$ ipython --no-banner

In [1]: import numpy as np

In [2]: from numpy import linalg as LA

In [3]: np.set_printoptions(precision=2, suppress=True, linewidth=160)

In [4]: M = np.load("test13.npy")

In [5]: M
Out[5]: 
array([[ -5, -10, -10],
       [ -2,  -4,  -4],
       [ -1,  -2,  -2],
       [ -4,  -8,  -8]])

In [6]: print(LA.norm(M, axis=0))
[ 6.78 13.56 13.56]

In [7]: np.round(LA.norm(M[2] - M[1]), 2)
Out[7]: np.float64(3.0)

In [8]: LA.norm(M, axis=1).argmax()
Out[8]: np.int64(0)

In [9]: M[2] @ M[1]
Out[9]: np.int64(18)

In [10]: print(round(LA.norm(M, 1), 2), round(LA.norm(M, np.inf), 2))
24.0 25.0

In [11]: U, sv, Vh = LA.svd(M)

In [12]: evecs = Vh[:(sv > 1e-8).sum()]

In [13]: rng = np.random.default_rng(246216)

In [14]: x = M[1] + 2 * M[0] + rng.integers(2) * np.eye(3)[0]

In [15]: x
Out[15]: array([-11., -24., -24.])

In [16]: np.allclose(evecs.T @ evecs @ x, x)
Out[16]: False

In [17]: J = np.load("w.npy")

In [18]: J
Out[18]: 
array([[1, 0, 0, 0],
       [0, 0, 0, 5],
       [7, 0, 0, 0]])

In [19]: x = np.array([2, -2, 2, 2])

In [20]: h1 = np.maximum(J @ x, 0)

In [21]: np.tanh(J @ x)
Out[21]: array([0.96, 1.  , 1.  ])

In [22]: np.maximum(J @ (3 * x), 0)
Out[22]: array([ 6, 30, 42])

In [23]: J * (h1 > 1e-9)[:, None]
Out[23]: 
array([[1, 0, 0, 0],
       [0, 0, 0, 5],
       [7, 0, 0, 0]])

In [24]: A2 = J / LA.norm(J, axis=1, keepdims=True)

In [25]: C2 = A2 @ A2.T

In [26]: np.degrees(np.arccos(np.clip(C2[0, 2], -1, 1)))
Out[26]: np.float64(0.0)

In [27]: np.argwhere(np.triu(np.abs(C2) > 0.95, 1))
Out[27]: array([[0, 2]])

In [28]: (C2 - 2 * np.eye(3)).round(6).argmax(axis=1)
Out[28]: array([2, 0, 0])

In [29]: (np.abs(C2) > 0.9).astype(int)
Out[29]: 
array([[1, 0, 1],
       [0, 1, 0],
       [1, 0, 1]])

In [30]: C2
Out[30]: 
array([[1., 0., 1.],
       [0., 1., 0.],
       [1., 0., 1.]])

In [31]: print(LA.norm(A2, axis=1))
[1. 1. 1.]

In [32]: X = np.loadtxt("out2.csv", delimiter=",")

In [33]: print(X)
[[ -3.  -1.   1.]
 [ -1.   0.   0.]
 [  2.  -2.   0.]
 [  3.  -4.  -1.]
 [  1.  -7.  -2.]
 [  1.  -8.   0.]
 [  3.  -5.   0.]
 [  0.  -8.   2.]
 [ -1. -11.   5.]
 [  1.  -9.   8.]
 [ -1.  -9.   7.]
 [  2. -10.   8.]
 [ -1.  -8.   5.]
 [  0. -10.   5.]
 [ -3. -12.   8.]
 [ -2. -13.  10.]
 [  1. -16.  13.]
 [  1. -19.  14.]
 [ -1. -21.  13.]
 [ -2. -24.  10.]
 [ -4. -27.   7.]
 [ -2. -24.   5.]
 [  0. -26.   2.]]

In [34]: labels = rng.permutation(3)

In [35]: A2 = X[:, labels] * rng.choice([-1, 1], 3)

In [36]: A2
Out[36]: 
array([[-3.,  1.,  1.],
       [-1.,  0., -0.],
       [ 2.,  0.,  2.],
       [ 3., -1.,  4.],
       [ 1., -2.,  7.],
       [ 1.,  0.,  8.],
       [ 3.,  0.,  5.],
       [ 0.,  2.,  8.],
       [-1.,  5., 11.],
       [ 1.,  8.,  9.],
       [-1.,  7.,  9.],
       [ 2.,  8., 10.],
       [-1.,  5.,  8.],
       [ 0.,  5., 10.],
       [-3.,  8., 12.],
       [-2., 10., 13.],
       [ 1., 13., 16.],
       [ 1., 14., 19.],
       [-1., 13., 21.],
       [-2., 10., 24.],
       [-4.,  7., 27.],
       [-2.,  5., 24.],
       [ 0.,  2., 26.]])

In [37]: U, _, Vh = LA.svd(X.T @ A2)

In [38]: np.round(LA.lstsq(X, A2)[0], 2) + 0
Out[38]: 
array([[ 1.,  0.,  0.],
       [ 0.,  0., -1.],
       [ 0.,  1.,  0.]])

In [39]: labels
Out[39]: array([0, 2, 1])

In [40]: A2 = np.c_[X[:, :1] @ np.array([[1]]), np.array([1, 1, 0, 1, 1, 2, 2, 0, 3, 0, 3, 0, 2, 3, 0, 2, 0, 3, 2, 2, 0, 2, 1])]

In [41]: A2
Out[41]: 
array([[-3.,  1.],
       [-1.,  1.],
       [ 2.,  0.],
       [ 3.,  1.],
       [ 1.,  1.],
       [ 1.,  2.],
       [ 3.,  2.],
       [ 0.,  0.],
       [-1.,  3.],
       [ 1.,  0.],
       [-1.,  3.],
       [ 2.,  0.],
       [-1.,  2.],
       [ 0.,  3.],
       [-3.,  0.],
       [-2.,  2.],
       [ 1.,  0.],
       [ 1.,  3.],
       [-1.,  2.],
       [-2.,  2.],
       [-4.,  0.],
       [-2.,  2.],
       [ 0.,  1.]])

In [42]: LA.norm(LA.qr(X)[0].T @ A2, axis=0) ** 2 / ((A2 ** 2).sum(axis=0) + 1e-12)
Out[42]: array([1.  , 0.49])

In [43]: print(np.round(LA.lstsq(X, A2[:, 0])[0], 2) + 0)
[1. 0. 0.]

In [44]: LA.matrix_rank(np.c_[X, A2])
Out[44]: np.int64(4)
